% ipython --no-banner

In [1]: import numpy as np

In [2]: from numpy import linalg as LA

In [3]: np.set_printoptions(precision=2, suppress=True, linewidth=100, sign=" ")

In [4]: def rd(a):
   ...:     return np.round(a, 2) + 0
   ...: 

In [5]: arr = np.array([[-3, 0, 4, -4, -4],
   ...:     [-4, -3, 0, 4, -4],
   ...:     [-4, -4, -3, 0, 4],
   ...:     [4, -4, -4, -3, 0],
   ...:     [0, 4, -4, -4, -3]])

In [6]: left, sv, Vh = LA.svd(arr, full_matrices=False)

In [7]: print(rd(np.sqrt((sv ** 2).sum())), rd(LA.norm(arr)))
16.88 16.88

In [8]: print(rd(np.cumsum(sv ** 2) / np.sum(sv ** 2)))
[ 0.32  0.63  0.81  0.9   1.  ]

In [9]: print(rd(sv / sv[0]))
[ 1.    1.    0.74  0.55  0.55]

In [10]: print(np.allclose(left * sv @ Vh, arr))
True

In [11]: A2 = arr[0, 0] * arr[1:] - np.outer(arr[1:, 0], arr[0])

In [12]: print(A2)
[[  0   9  16 -28  -4]
 [  0  12  25 -16 -28]
 [  0  12  -4  25  16]
 [  0 -12  12  12   9]]

In [13]: print(rd(arr[:, 0] / arr[0, 0]))
[ 1.    1.33  1.33 -1.33  0.  ]

In [14]: X = np.loadtxt("a.csv", delimiter=",")

In [15]: print(X)
[[ 244.  110.   75.  152.  165.]
 [ 110.   98.   48.  103.   91.]
 [  75.   48.   45.   75.   60.]
 [ 152.  103.   75.  159.  117.]
 [ 165.   91.   60.  117.  130.]]

In [16]: A2 = np.array([[4, -7, 2], [-2, 2, 0]])

In [17]: Z = np.kron(A2, X)

In [18]: print(rd(LA.norm(Z, 2)), rd(LA.norm(A2, 2) * LA.norm(X, 2)))
5039.13 5039.13

In [19]: print(Z)
[[  976.   440.   300.   608.   660. -1708.  -770.  -525. -1064. -1155.   488.   220.   150.
    304.   330.]
 [  440.   392.   192.   412.   364.  -770.  -686.  -336.  -721.  -637.   220.   196.    96.
    206.   182.]
 [  300.   192.   180.   300.   240.  -525.  -336.  -315.  -525.  -420.   150.    96.    90.
    150.   120.]
 [  608.   412.   300.   636.   468. -1064.  -721.  -525. -1113.  -819.   304.   206.   150.
    318.   234.]
 [  660.   364.   240.   468.   520. -1155.  -637.  -420.  -819.  -910.   330.   182.   120.
    234.   260.]
 [ -488.  -220.  -150.  -304.  -330.   488.   220.   150.   304.   330.     0.     0.     0.
      0.     0.]
 [ -220.  -196.   -96.  -206.  -182.   220.   196.    96.   206.   182.     0.     0.     0.
      0.     0.]
 [ -150.   -96.   -90.  -150.  -120.   150.    96.    90.   150.   120.     0.     0.     0.
      0.     0.]
 [ -304.  -206.  -150.  -318.  -234.   304.   206.   150.   318.   234.     0.     0.     0.
      0.     0.]
 [ -330.  -182.  -120.  -234.  -260.   330.   182.   120.   234.   260.     0.     0.     0.
      0.     0.]]

In [20]: M = np.load("block16.npy")

In [21]: print(rd(M))
[[ 0.83  0.34  0.05 -0.15]
 [ 0.34  0.32 -0.1   0.31]
 [ 0.05 -0.1   0.99  0.05]
 [-0.15  0.31  0.05  0.86]]

In [22]: vals, V = LA.eigvalsh(M)
Traceback (most recent call last):
  Cell In[22], line 1
    vals, V = LA.eigvalsh(M)
ValueError: too many values to unpack (expected 2)


In [23]: vals, V = LA.eigh(M)

In [24]: print(np.unique(vals.round(6) + 0, return_counts=True)[1])
[ 1  3]

In [25]: print((vals > 1e-8).sum(), (vals < -1e-8).sum())
3 0

In [26]: print(rd(V @ np.diag(vals) @ V.T))
[[ 0.83  0.34  0.05 -0.15]
 [ 0.34  0.32 -0.1   0.31]
 [ 0.05 -0.1   0.99  0.05]
 [-0.15  0.31  0.05  0.86]]

In [27]: print(rd(vals.sum()), rd(np.trace(M)))
3.0 3.0

In [28]: print(rd(LA.svd(M, compute_uv=False)))
[ 1.  1.  1.  0.]

In [29]: print(rd(V.T @ M @ V))
[[ 0.  0.  0.  0.]
 [ 0.  1.  0.  0.]
 [ 0.  0.  1.  0.]
 [ 0.  0.  0.  1.]]

In [30]: A = np.array([[5, 9, 4, 9, 1],
    ...:     [-7, -1, -6, 5, -1],
    ...:     [3, -8, -3, -9, 4],
    ...:     [-8, -7, 5, 5, 0]])

In [31]: A[-1] = A[0] + 3 * A[1]

In [32]: print(A)
[[  5   9   4   9   1]
 [ -7  -1  -6   5  -1]
 [  3  -8  -3  -9   4]
 [-16   6 -14  24  -2]]

In [33]: print([round(float(x), 2) for x in LA.svd(A, compute_uv=False)[:3]])
[35.46, 16.66, 5.32]

In [34]: print(np.argsort(-LA.norm(A, axis=0).round(6), kind="stable")[:3])
[ 3  0  2]

In [35]: left, sv = LA.svd(A)
Traceback (most recent call last):
  Cell In[35], line 1
    left, sv = LA.svd(A)
ValueError: too many values to unpack (expected 2)


In [36]: left, sv, Vh = LA.svd(A, full_matrices=False)

In [37]: print(rd(np.cumsum(sv ** 2) / np.sum(sv ** 2)))
[ 0.8   0.98  1.    1.  ]

In [38]: print(rd(sv))
[ 35.46  16.66   5.32   0.  ]

In [39]: print(rd(np.sqrt((sv ** 2).sum())), rd(LA.norm(A)))
39.53 39.53

In [40]: print(rd(np.abs(Vh[0])))
[ 0.47  0.25  0.37  0.76  0.08]

In [41]: print(rd(sv / sv[0]))
[ 1.    0.47  0.15  0.  ]

In [42]: print((sv > 1e-8).sum())
3

In [43]: print(rd(left.T @ A @ Vh.T))
[[ 35.46   0.     0.     0.  ]
 [  0.    16.66   0.     0.  ]
 [  0.     0.     5.32   0.  ]
 [  0.     0.     0.     0.  ]]

In [44]: print(rd(left.T @ left))
[[ 1.  0.  0.  0.]
 [ 0.  1.  0.  0.]
 [ 0.  0.  1.  0.]
 [ 0.  0.  0.  1.]]

In [45]: A2 = A[0, 0] * A[1:] - np.outer(A[1:, 0], A[0])

In [46]: print(A2)
[[  0  58  -2  88   2]
 [  0 -67 -27 -72  17]
 [  0 174  -6 264   6]]

In [47]: print(LA.matrix_rank(A2), LA.matrix_rank(A))
2 3

In [48]: print(A[:, 0] / A[0, 0])
[ 1.  -1.4  0.6 -3.2]

In [49]: x0 = np.array([2, 4, 5, 2, 5])

In [50]: a = np.maximum(A2 @ x0, 0)

In [51]: print(np.tanh(A2 @ x0))
[ 1. -1.  1.]

In [52]: print(A2 * (a > 1e-9)[:, None])
[[  0  58  -2  88   2]
 [  0   0   0   0   0]
 [  0 174  -6 264   6]]

In [53]: print(np.flatnonzero(a > 1e-9))
[ 0  2]

In [54]: m1 = np.array([[0, 0, 0],
    ...:     [1, 2, 1],
    ...:     [0, 0, 0],
    ...:     [0, 0, 0],
    ...:     [0, 0, 0],
    ...:     [0, 0, 0],
    ...:     [2, 0, 1],
    ...:     [2, 0, 1],
    ...:     [2, 0, 1],
    ...:     [1, 2, 2],
    ...:     [2, 0, 1],
    ...:     [-1, 2, 0],
    ...:     [-1, 2, 1],
    ...:     [0, 0, 0]])

In [55]: Z = m1[[5, 11]].astype(float)

In [56]: for _ in range(3):
    ...:     idx = LA.norm(m1[:, None] - Z, axis=-1).argmin(axis=1)
    ...:     Z = np.array([m1[idx == j].mean(axis=0) for j in range(2)])
    ...: 

In [57]: print(idx)
[ 0  1  0  0  0  0  0  0  0  1  0  1  1  0]

In [58]: print(Z)
[[ 0.8  0.   0.4]
 [ 0.   2.   1. ]]

In [59]: print(np.abs(Z[1] - Z[0]).argmax())
1
